>>> import numpy as np
>>> np.set_printoptions(precision=3, suppress=True, linewidth=120, legacy="1.25")
>>> def rd(a):
...     return np.round(a, 3) + 0
... 
>>> B = np.array([[0], [-2], [3], [-1]])
>>> basis = np.array([[1, 1, 4, 5]])
>>> rng = np.random.default_rng(4310)
>>> data = B @ basis + 0.05 * rng.normal(size=(4, 4))
>>> rd(data)
array([[ -0.021,   0.075,   0.048,  -0.083],
       [ -2.043,  -2.03 ,  -7.977, -10.002],
       [  2.911,   3.059,  12.01 ,  14.998],
       [ -0.944,  -1.018,  -3.966,  -4.979]])
>>> idx = rng.permutation(4)
>>> idx
array([2, 1, 3, 0])
>>> B = data[idx][:, idx]
>>> rd(np.sort(np.abs(np.linalg.eigvals(B))))
array([0.092, 0.092, 0.094, 5.09 ])
>>> rd(B)
array([[ 12.01 ,   3.059,  14.998,   2.911],
       [ -7.977,  -2.03 , -10.002,  -2.043],
       [ -3.966,  -1.018,  -4.979,  -0.944],
       [  0.048,   0.075,  -0.083,  -0.021]])
>>> np.allclose(B, data)
False
>>> rd(np.trace(B))
4.98
>>> W = np.array([[0, -1, -2, 0], [1, -2, 2, 1], [2, 2, 0, -1], [0, -2, 0, 0]])
>>> b = np.array([-4, 5, -2, -1])
>>> act = np.maximum(data @ W + b, 0)
>>> rd(act)
array([[ 0.   ,  5.134,  0.   ,  0.   ],
       [ 0.   , 15.153,  0.   ,  4.947],
       [23.08 ,  0.   ,  0.   ,  0.   ],
       [ 0.   , 10.008,  0.   ,  1.948]])
>>> print((act > 0).astype(int))
[[0 1 0 0]
 [0 1 0 1]
 [1 0 0 0]
 [0 1 0 1]]
>>> print(np.linalg.matrix_rank(act))
3
>>> basis = np.array([[-3, 3, -1], [-2, -1, 2], [-5, 4, -2], [-4, -4, 0]])
>>> (act @ basis).round(6).argmax(axis=1)
array([2, 2, 1, 2])
>>> r0 = np.array([4, 1])
>>> rd(np.cross(data[1, :3], data[3, :3]))
array([-0.071, -0.57 ,  0.163])
>>> print(rd(np.convolve(data[1], r0)))
[ -8.173 -10.165 -33.94  -47.985 -10.002]
>>> hat = np.triu(np.array([[-5, -1, -2, -4], [-5, -2, -1, -3], [5, -5, 4, 2], [3, -3, -4, -3]]), 1) + np.eye(4)
>>> B = hat @ data @ np.linalg.inv(hat)
>>> rd(np.trace(B)), rd(np.trace(data))
(4.98, 4.98)
>>> M = np.array([[-6, 0, 4, -9, 0, 6],
...     [2, 10, 10, 3, 15, 15],
...     [0, -4, 8, 0, -6, 12],
...     [-9, 0, 6, -9, 0, 6],
...     [3, 15, 15, 3, 15, 15],
...     [0, -6, 12, 0, -6, 12]])
>>> M
array([[-6,  0,  4, -9,  0,  6],
       [ 2, 10, 10,  3, 15, 15],
       [ 0, -4,  8,  0, -6, 12],
       [-9,  0,  6, -9,  0,  6],
       [ 3, 15, 15,  3, 15, 15],
       [ 0, -6, 12,  0, -6, 12]])
>>> B = M / np.sqrt((M ** 2).mean(axis=1, keepdims=True))
>>> np.linalg.matrix_rank(M - M.mean(axis=1, keepdims=True))
5
>>> np.linalg.matrix_rank(B) == np.linalg.matrix_rank(M)
True
>>> rd(B[1])
array([0.19 , 0.951, 0.951, 0.285, 1.427, 1.427])
